In [1]: import numpy as np

In [2]: np.set_printoptions(precision=2, suppress=True, linewidth=140)

In [3]: other = np.array([[2, 3, 1, 1], [3, 3, 0, 2], [1, 2, 2, 3], [3, 2, 2, 3]])

In [4]: A = np.tril(other)

In [5]: print(A)
[[2 0 0 0]
 [3 3 0 0]
 [1 2 2 0]
 [3 2 2 3]]

In [6]: rng = np.random.default_rng(3680)

In [7]: labels = rng.permutation(4)

In [8]: print(labels)
[3 1 0 2]

In [9]: other = A[labels][:, labels]

In [10]: print(np.round(np.linalg.det(other), 2), round(float(np.linalg.det(A[labels])), 2))
36.0 36.0

In [11]: print(np.diag(other))
[3 3 2 2]

In [12]: print(np.trace(other))
10

In [13]: print(other)
[[3 2 3 2]
 [0 3 3 0]
 [0 0 2 0]
 [0 2 1 2]]

In [14]: other = np.linalg.inv(A)

In [15]: print(np.round(np.linalg.inv(other), 2) + 0)
[[2. 0. 0. 0.]
 [3. 3. 0. 0.]
 [1. 2. 2. 0.]
 [3. 2. 2. 3.]]

In [16]: print(np.round(np.linalg.slogdet(A)[0], 2))
1.0

In [17]: print(np.round(np.linalg.det(A) * other, 2) + 0)
[[ 18.   0.   0.   0.]
 [-18.  12.   0.   0.]
 [  9. -12.  18.   0.]
 [-12.   0. -12.  12.]]

In [18]: r0 = np.array([7, 0, 7, -6])

In [19]: other = A + np.outer(r0, np.eye(4)[0])

In [20]: print(round(float(np.linalg.det(other) / np.linalg.det(A)), 2), round(1 + np.linalg.solve(A, r0)[0], 2))
4.5 4.5

In [21]: print(other)
[[ 9.  0.  0.  0.]
 [ 3.  3.  0.  0.]
 [ 8.  2.  2.  0.]
 [-3.  2.  2.  3.]]

In [22]: print(np.linalg.matrix_rank(np.linalg.inv(other) - np.linalg.inv(A), tol=1e-8))
1

In [23]: other = A + rng.integers(-2, 3, (4, 1)) @ rng.integers(-2, 3, (1, 4))

In [24]: print(other)
[[ 2  2 -1  1]
 [ 3  5 -1  1]
 [ 1 -2  4 -2]
 [ 3  6  0  5]]

In [25]: print(np.linalg.matrix_rank(other - A, tol=1e-8))
1

In [26]: print(other - A)
[[ 0  2 -1  1]
 [ 0  2 -1  1]
 [ 0 -4  2 -2]
 [ 0  4 -2  2]]
